$ python -q
>>> import numpy as np
>>> from numpy import linalg as LA
>>> np.set_printoptions(suppress=True, linewidth=120)
>>> tidy = lambda a: np.round(a, 3) + 0
>>> W0 = np.loadtxt("dump.csv", delimiter=",")
>>> tidy(W0)
array([[ -1.676,  15.174,  -1.49 , -12.835],
       [  1.857, -12.064,  11.152,  11.254],
       [ -1.745,   8.898, -15.357,  -9.051],
       [  1.802, -14.447,   5.335,  12.632],
       [ -1.861,  12.883,  -9.589, -11.773],
       [  1.516,  -5.341,  18.127,   6.371],
       [  1.833, -11.002,  12.823,  10.543],
       [ -0.415,  -5.567, -19.021,   2.649],
       [  1.257, -14.921,  -5.968,  11.839],
       [ -1.001,  14.087,   9.154, -10.806],
       [  1.845, -13.725,   7.599,  12.267],
       [  1.238, -14.872,  -6.226,  11.77 ],
       [ -0.169,   9.733,  16.248,  -6.422],
       [  1.654, -15.227,   0.968,  12.824],
       [  0.044,  -8.909, -16.989,   5.656],
       [ -1.024,  -0.213, -19.881,  -1.914],
       [ -1.846,  13.695,  -7.677, -12.251],
       [ -1.423,  15.254,   3.466, -12.38 ],
       [ -1.678,   7.709, -16.461,  -8.174],
       [  1.465,  -4.672,  18.488,   5.85 ],
       [  1.431,  -4.245,  18.695,   5.515]])
>>> rk = LA.matrix_rank(W0)
>>> rk
np.int64(2)
>>> N = LA.svd(W0)[2][rk:].T
>>> tidy(N @ N.T)
array([[ 0.991,  0.059, -0.046, -0.054],
       [ 0.059,  0.412, -0.054,  0.486],
       [-0.046, -0.054,  0.009, -0.059],
       [-0.054,  0.486, -0.059,  0.588]])
>>> [int(LA.matrix_rank(W0[:, :j + 1])) for j in range(4)]
[1, 2, 2, 2]
>>> np.allclose(W0 @ N, 0)
True
>>> [int(LA.matrix_rank(W0[:i])) for i in range(1, len(W0) + 1)]
[1, 2, 2, 2, 2, 2, 2, 2, 2, 2, 2, 2, 2, 2, 2, 2, 2, 2, 2, 2, 2]
>>> Uu, sigma, vt = LA.svd(W0)
>>> np.argmax(sigma[:-1] / (sigma[1:] + 1e-6)) + 1
np.int64(2)
>>> M2 = Uu[:, :2] @ np.diag(sigma[:2]) @ vt[:2]
>>> tidy(LA.norm(W0 - M2) / LA.norm(W0))
np.float64(0.0)
>>> tidy(M2)
array([[ -1.676,  15.174,  -1.49 , -12.835],
       [  1.857, -12.064,  11.152,  11.254],
       [ -1.745,   8.898, -15.357,  -9.051],
       [  1.802, -14.447,   5.335,  12.632],
       [ -1.861,  12.883,  -9.589, -11.773],
       [  1.516,  -5.341,  18.127,   6.371],
       [  1.833, -11.002,  12.823,  10.543],
       [ -0.415,  -5.567, -19.021,   2.649],
       [  1.257, -14.921,  -5.968,  11.839],
       [ -1.001,  14.087,   9.154, -10.806],
       [  1.845, -13.725,   7.599,  12.267],
       [  1.238, -14.872,  -6.226,  11.77 ],
       [ -0.169,   9.733,  16.248,  -6.422],
       [  1.654, -15.227,   0.968,  12.824],
       [  0.044,  -8.909, -16.989,   5.656],
       [ -1.024,  -0.213, -19.881,  -1.914],
       [ -1.846,  13.695,  -7.677, -12.251],
       [ -1.423,  15.254,   3.466, -12.38 ],
       [ -1.678,   7.709, -16.461,  -8.174],
       [  1.465,  -4.672,  18.488,   5.85 ],
       [  1.431,  -4.245,  18.695,   5.515]])
>>> tidy(np.abs(W0 - M2).max())
np.float64(0.0)
>>> LA.matrix_rank(M2)
np.int64(2)
>>> LA.matrix_rank(W0, rtol=0.05)
np.int64(2)
>>> z = M2[:, 2] > np.median(M2[:, 2])
>>> f = M2[z].mean(axis=0) - M2[~z].mean(axis=0)
>>> ((M2 - M2.mean(axis=0)) @ f > 0).astype(int)
array([0, 1, 0, 1, 0, 1, 1, 0, 0, 1, 1, 0, 1, 1, 0, 0, 0, 0, 0, 1, 1])
>>> z.astype(int)
array([0, 1, 0, 1, 0, 1, 1, 0, 0, 1, 1, 0, 1, 0, 0, 0, 0, 1, 0, 1, 1])
>>> z = W0[:, 0] > np.median(W0[:, 0])
>>> f = W0[z].mean(axis=0) - W0[~z].mean(axis=0)
>>> np.argsort(-np.abs(f).round(6), kind="stable")
array([1, 3, 2, 0])
>>> z.astype(int)
array([0, 1, 0, 1, 0, 1, 1, 0, 1, 0, 1, 1, 0, 1, 0, 0, 0, 0, 0, 1, 1])
>>> E = np.loadtxt("a.csv", delimiter=",")
>>> E
array([[ 1.4,  0.2,  0.8,  0.6, -0.6,  1.7, -1.1],
       [-0.9, -1.4, -0.4, -0.1,  0.8,  0.6,  0.3],
       [ 0. ,  2.1, -0.6, -1.1, -0.4,  0.1,  0.4],
       [-0.6, -0.4, -1.4,  1.4,  0.8, -0.1, -0.8],
       [ 0.9, -1.4,  1.3, -1.5,  0.3, -0.8,  0. ],
       [-1.2, -0.1,  0.5, -0.5,  0.9, -0.2,  0.2],
       [-1. ,  0.5, -1.7, -0.1,  0.4,  0.4,  0. ],
       [ 0.3, -0.7, -0.3, -1.4,  0.9,  0.8,  1. ],
       [-0.5,  0.8,  0.3, -2.9,  1.1,  0.3, -0.7],
       [ 0.3, -0.6, -1.9,  2.1, -1.5, -0.9, -0.1],
       [ 0.6, -0.1, -0.3,  0.6, -0.7,  0.4,  1. ],
       [-4. , -3. , -9. , -2. , -8. ,  8. ,  0. ],
       [-0.8,  0.4, -0.9, -0.4,  0.9,  2.2,  2.5],
       [-2.4, -1. ,  0.4,  1.5,  0.3, -1.2, -0.1],
       [ 0.8,  0.8,  0.5,  0.3, -0.5,  1.1, -0.7],
       [-1.2, -1.3,  0.6, -0.6, -0.3, -0.3,  0. ],
       [ 1.2, -0.9,  0.2,  0.6, -0.3,  0. , -1.2],
       [ 0. , -2.2, -1.5, -1.6,  2.4, -2.2,  0.3],
       [ 0.6,  0.9, -0.9,  0. ,  0.7,  2. , -0.3],
       [-0.8,  0.1, -0.9, -0.6,  1.2,  0.4, -0.8],
       [-0.3, -0.6, -0.3,  0.2, -1.5, -1.6,  0.5],
       [-0.5, -0.5,  2.9, -0.1,  0.3,  0. , -0.7],
       [ 0.3,  0.4, -1.2, -1.3,  0. , -1.2, -0.2],
       [-1.3,  2.4, -1.5, -1.3, -0.8,  0.1,  0.2],
       [-0.7, -0.2, -1.9,  0.7, -1.4, -0.1,  0.3],
       [ 1.5, -0.6,  0.1, -1.2,  1.1,  1.3, -1.4],
       [-0.6, -0.4, -0.4,  0.9,  1.3, -0.9, -0.1],
       [-0.8, -0.8, -1.4, -0.2,  0.1, -0.4,  0.1],
       [ 0.7,  2.2,  0.2,  0.9,  2. ,  1.9, -0.4],
       [ 0.7,  0. , -1.8,  1.7, -1.4,  0.9, -0.5],
       [ 0.3,  0.6, -1.1,  0.7,  1.4, -0.2,  1. ],
       [-1.1,  0.2,  0.2, -0.6,  0. ,  0. ,  0. ]])
>>> G = np.cov(E, rowvar=False)
>>> np.argsort(-E.std(axis=0).round(6), kind="stable")
array([2, 4, 5, 1, 3, 0, 6])
>>> tidy(np.median(E, axis=0))
array([-0.4 , -0.15, -0.4 , -0.1 ,  0.3 ,  0.05,  0.  ])
>>> tidy(np.corrcoef(E[:, 2], E[:, 6])[0, 1])
np.float64(-0.164)
>>> tidy(LA.eigvalsh(G)[::-1])
array([7.958, 1.68 , 1.424, 1.085, 0.776, 0.699, 0.446])
>>> tidy(E.std(axis=0))
array([1.113, 1.14 , 1.824, 1.135, 1.736, 1.704, 0.748])
>>> tidy(np.polyfit(E[:, 2], E[:, 6], 1))
array([-0.067, -0.086])
>>> z = E[:, 4] > np.median(E[:, 4])
>>> f = E[z].mean(axis=0) - E[~z].mean(axis=0)
>>> tidy(f)
array([ 0.125,  0.217,  0.122, -0.328,  2.047,  0.128,  0.174])
>>> arr = np.loadtxt("x.csv", delimiter=",")
>>> tidy(arr)
array([[ 0.318,  0.218,  0.251, -0.05 ,  0.151, -0.285],
       [ 0.218,  0.149,  0.172, -0.034,  0.103, -0.195],
       [ 0.251,  0.172,  0.198, -0.04 ,  0.119, -0.225],
       [-0.05 , -0.034, -0.04 ,  0.008, -0.024,  0.045],
       [ 0.151,  0.103,  0.119, -0.024,  0.071, -0.135],
       [-0.285, -0.195, -0.225,  0.045, -0.135,  0.255]])
>>> Uu, sigma, vt = LA.svd(arr)
>>> np.argmax(sigma[:-1] / (sigma[1:] + 1e-6)) + 1
np.int64(1)
>>> M2 = Uu[:, :1] @ np.diag(sigma[:1]) @ vt[:1]
>>> tidy(LA.norm(arr - M2) / LA.norm(arr))
np.float64(0.0)
>>> tidy(LA.norm(arr - M2, 2)), tidy(sigma[1])
(np.float64(0.0), np.float64(0.0))
>>> tidy(M2)
array([[ 0.318,  0.218,  0.251, -0.05 ,  0.151, -0.285],
       [ 0.218,  0.149,  0.172, -0.034,  0.103, -0.195],
       [ 0.251,  0.172,  0.198, -0.04 ,  0.119, -0.225],
       [-0.05 , -0.034, -0.04 ,  0.008, -0.024,  0.045],
       [ 0.151,  0.103,  0.119, -0.024,  0.071, -0.135],
       [-0.285, -0.195, -0.225,  0.045, -0.135,  0.255]])
>>> rng = np.random.default_rng(738476)
>>> M2 = arr + rng.integers(-2, 3, (6, 1)) @ rng.integers(-2, 3, (1, 6))
>>> tidy(M2)
array([[-1.682, -1.782,  4.251,  1.95 , -3.849, -4.285],
       [ 1.218,  1.149, -1.828, -1.034,  2.103,  1.805],
       [ 0.251,  0.172,  0.198, -0.04 ,  0.119, -0.225],
       [ 0.95 ,  0.966, -2.04 , -0.992,  1.976,  2.045],
       [-0.849, -0.897,  2.119,  0.976, -1.929, -2.135],
       [ 1.715,  1.805, -4.225, -1.955,  3.865,  4.255]])
>>> LA.matrix_rank(M2 - arr, tol=1e-8)
np.int64(1)
>>> blk = np.stack([arr, -3 * arr, arr[::-1]])
>>> blk.shape
(3, 6, 6)
>>> tidy(np.einsum("bij,cij->bc", blk, blk))
array([[ 1.   , -3.   , -0.443],
       [-3.   ,  9.   ,  1.328],
       [-0.443,  1.328,  1.   ]])
>>> tidy(np.sort(np.abs(LA.eigvals(arr))))
array([0., 0., 0., 0., 0., 1.])
>>> np.allclose(arr, arr.T)
True
>>> tidy(LA.det(arr))
np.float64(0.0)
>>> G = arr.T @ arr
>>> tidy(LA.eigvalsh(G)[::-1])
array([1., 0., 0., 0., 0., 0.])
>>> tidy(np.diag(G))
array([0.318, 0.149, 0.198, 0.008, 0.071, 0.255])
>>> M = np.load("sample0.npy")
>>> M
array([[ 1, -1,  1],
       [ 1,  0,  0],
       [ 1,  1,  1],
       [ 1,  2,  4]])
>>> G = M.T @ M
>>> np.allclose(G, G.T)
True
>>> G
array([[ 4,  2,  6],
       [ 2,  6,  8],
       [ 6,  8, 18]])
>>> tidy(LA.svd(M, compute_uv=False) ** 2)
array([23.967,  2.87 ,  1.163])
>>> np.trace(G), (M ** 2).sum()
(np.int64(28), np.int64(28))
>>> np.diag(G)
array([ 4,  6, 18])
>>> (M @ M.T).shape
(4, 4)
>>> m1 = np.load("out14.npy")
>>> m1
array([[-0.628, -1.769, -2.35 , -2.971],
       [-1.629,  1.973, -0.975,  1.472],
       [ 1.781, -2.436, -1.855, -4.412],
       [-0.945,  1.946,  4.188,  5.777],
       [-1.23 ,  1.381, -5.246, -3.108],
       [-0.746, -1.423,  0.373,  0.004],
       [-0.394,  1.425, -2.153, -0.801],
       [ 0.689, -4.19 , -0.825, -3.965],
       [-0.556,  1.113, -1.521, -0.3  ],
       [ 2.445, -2.428,  3.258, -0.122],
       [ 2.013, -4.713, -1.841, -6.151],
       [-0.699, -0.828,  1.247,  1.096],
       [ 0.125,  1.89 ,  5.796,  6.43 ],
       [ 0.182, -3.347, -3.715, -5.668],
       [-1.021,  2.008, -4.419, -2.055],
       [-0.768,  3.13 , -2.84 , -0.119],
       [-0.737,  4.391,  2.222,  5.32 ],
       [ 1.704, -1.154,  3.119,  1.121],
       [-0.228,  2.351,  0.117,  1.632],
       [-0.324,  3.507,  5.021,  7.192],
       [ 2.494, -1.534,  6.846,  3.928],
       [ 0.069, -0.287, -1.413, -1.59 ],
       [-2.319,  2.287, -4.725, -1.405],
       [ 0.541, -0.085,  5.046,  4.232],
       [-1.637,  3.82 , -3.66 ,  0.148],
       [ 0.946, -1.741, -2.615, -4.214],
       [-1.453,  0.769, -6.006, -4.119],
       [ 1.782, -2.363, -1.745, -4.363],
       [-0.178, -1.604, -4.288, -4.978],
       [ 0.845,  0.422,  5.903,  5.272],
       [ 2.12 , -4.889, -3.358, -7.689],
       [ 0.359, -0.745,  4.239,  3.29 ],
       [-0.118,  2.119, -1.286,  0.247],
       [ 1.557, -4.687,  1.49 , -2.524]])
>>> Xs = m1 - m1.mean(axis=0)
>>> Uu, sigma, vt = LA.svd(Xs, full_matrices=False)
>>> np.abs(vt[0]).argmax()
np.int64(3)
>>> dist = LA.norm(m1[:, None] - m1[None], axis=-1)
>>> dist.shape
(34, 34)
>>> np.flatnonzero(dist[19] < dist.mean() / 2)
array([ 3, 12, 16, 19])
>>> (dist + 1e9 * np.eye(34)).round(6).argmin(axis=1)
array([25, 18, 27, 12, 26, 11,  8,  2,  6, 17, 30,  5, 19, 28,  4, 24,  3,  9,  1, 12, 29,  8, 14, 31, 15,  2,  4,  2,
       13, 23, 10, 23,  8,  7])
>>> LA.matrix_rank(dist ** 2)
np.int64(6)
>>> G = np.cov(m1, rowvar=False)
>>> tidy(LA.eigvalsh(G)[::-1])
array([26.964,  9.385,  0.472,  0.002])
>>> tidy(G)
array([[ 1.637, -2.388,  1.777, -0.952],
       [-2.388,  6.713,  0.471,  6.318],
       [ 1.777,  0.471, 13.141, 11.403],
       [-0.952,  6.318, 11.403, 15.332]])
>>> np.argwhere(np.triu(np.abs(np.corrcoef(m1.T)) > 0.8, 1))
array([[2, 3]])
>>> tidy(np.corrcoef(m1.T))
array([[ 1.   , -0.721,  0.383, -0.19 ],
       [-0.721,  1.   ,  0.05 ,  0.623],
       [ 0.383,  0.05 ,  1.   ,  0.803],
       [-0.19 ,  0.623,  0.803,  1.   ]])
>>> np.argsort(-m1.std(axis=0).round(6), kind="stable")
array([3, 2, 1, 0])
>>> tidy(LA.eigvals(G).sum().real)
np.float64(36.823)
>>> tidy(LA.det(G.T))
np.float64(0.2)
>>> tidy(LA.det(G[::-1]))
np.float64(0.2)
>>> feats = np.loadtxt("m.csv", delimiter=",")
>>> tidy(feats)
array([[ 6.726,  3.308,  3.655,  5.52 ],
       [-1.052, -9.389, -2.722,  1.825],
       [-6.17 ,  3.197, -1.842, -6.951],
       [ 6.115, -3.349,  1.782,  6.944],
       [-6.237,  3.002, -1.918, -6.958],
       [ 6.695,  3.468,  3.681,  5.441],
       [-1.038,  9.045,  1.753, -3.747],
       [ 0.393, -9.242, -2.074,  3.182],
       [ 4.256, -6.644,  0.195,  6.141],
       [-4.555,  6.261, -0.415, -6.315],
       [-5.837,  4.037, -1.498, -6.884],
       [ 5.024, -5.577,  0.779,  6.562],
       [-6.881, -2.126, -3.434, -6.028],
       [ 0.165, -9.293, -2.183,  2.976],
       [-3.434, -8.663, -3.557, -0.705],
       [ 6.873,  2.222,  3.454,  5.991],
       [ 0.41 , -9.238, -2.065,  3.197],
       [ 6.012,  5.613,  3.911,  4.129],
       [ 0.481, -9.22 , -2.031,  3.26 ],
       [ 6.478, -2.202,  2.214,  6.949],
       [ 6.227, -3.031,  1.907,  6.957],
       [-2.203,  8.472,  1.119, -4.704],
       [ 0.401, -9.24 , -2.07 ,  3.189],
       [ 6.891,  0.294,  2.995,  6.593],
       [-1.792, -9.302, -3.015,  1.081],
       [-0.042,  9.315,  2.24 , -2.864],
       [-6.204, -5.158, -3.882, -4.453],
       [ 6.919,  1.069,  3.194,  6.386],
       [ 6.243, -2.984,  1.925,  6.958],
       [ 6.392,  4.632,  3.835,  4.794]])
>>> rk = LA.matrix_rank(feats)
>>> rk
np.int64(2)
>>> N = LA.svd(feats)[2][rk:].T
>>> [int(LA.matrix_rank(feats[:, :j + 1])) for j in range(4)]
[1, 2, 2, 2]
>>> [int(LA.matrix_rank(np.delete(feats, i, axis=0))) for i in range(30)]
[2, 2, 2, 2, 2, 2, 2, 2, 2, 2, 2, 2, 2, 2, 2, 2, 2, 2, 2, 2, 2, 2, 2, 2, 2, 2, 2, 2, 2, 2]
>>> tidy(N @ N.T)
array([[ 0.521, -0.079, -0.222, -0.44 ],
       [-0.079,  0.118, -0.248,  0.19 ],
       [-0.222, -0.248,  0.846, -0.141],
       [-0.44 ,  0.19 , -0.141,  0.515]])
>>> N.shape
(4, 2)
>>> np.allclose(feats @ N, 0)
True
>>> [int(LA.matrix_rank(feats[:i])) for i in range(1, len(feats) + 1)]
[1, 2, 2, 2, 2, 2, 2, 2, 2, 2, 2, 2, 2, 2, 2, 2, 2, 2, 2, 2, 2, 2, 2, 2, 2, 2, 2, 2, 2, 2]
>>> Xs = feats - feats.mean(axis=0)
>>> Uu, sigma, vt = LA.svd(Xs, full_matrices=False)
>>> tidy(sigma ** 2 / (sigma ** 2).sum())
array([0.556, 0.444, 0.   , 0.   ])
>>> np.abs(vt[0]).argmax()
np.int64(3)
>>> tidy(vt[0] * np.sign(vt[0, np.abs(vt[0]).argmax()]))
array([ 0.576, -0.421,  0.142,  0.686])
>>> W2 = np.array([[1, 0, 0, 3, 0, 0, 2], [1, 0, 3, 2, 3, 1, 1]])
>>> data = np.repeat(W2, 13 // 2, axis=0)
>>> data = data + 0.3 * rng.normal(size=data.shape)
>>> tidy(data)
array([[ 0.497,  0.092, -0.07 ,  3.746,  0.23 , -0.323,  1.356],
       [ 1.223, -0.532, -0.238,  3.008,  0.418,  0.138,  1.845],
       [ 1.584, -0.155,  0.15 ,  3.08 , -0.348, -0.051,  1.916],
       [ 1.162, -0.532, -0.053,  3.515, -0.544,  0.169,  2.368],
       [ 0.424,  0.348,  0.427,  2.926,  0.061,  0.122,  1.719],
       [ 1.354, -0.606,  0.409,  3.054, -0.389,  0.117,  2.148],
       [ 0.376, -0.157,  3.063,  1.838,  2.761,  1.553,  1.43 ],
       [ 1.076, -0.445,  2.614,  2.064,  3.012,  0.928,  0.821],
       [ 1.137,  0.166,  3.313,  1.75 ,  3.444,  1.162,  0.971],
       [ 0.962,  0.312,  2.083,  2.316,  2.817,  1.279,  0.983],
       [ 0.614,  0.024,  2.136,  1.817,  3.217,  1.035,  0.952],
       [ 1.285,  0.818,  2.864,  1.69 ,  3.286,  1.73 ,  0.907]])
>>> G = data.T @ data
>>> tidy(LA.svd(data, compute_uv=False) ** 2)
array([177.494,  58.68 ,   2.483,   1.534,   1.417,   0.672,   0.143])
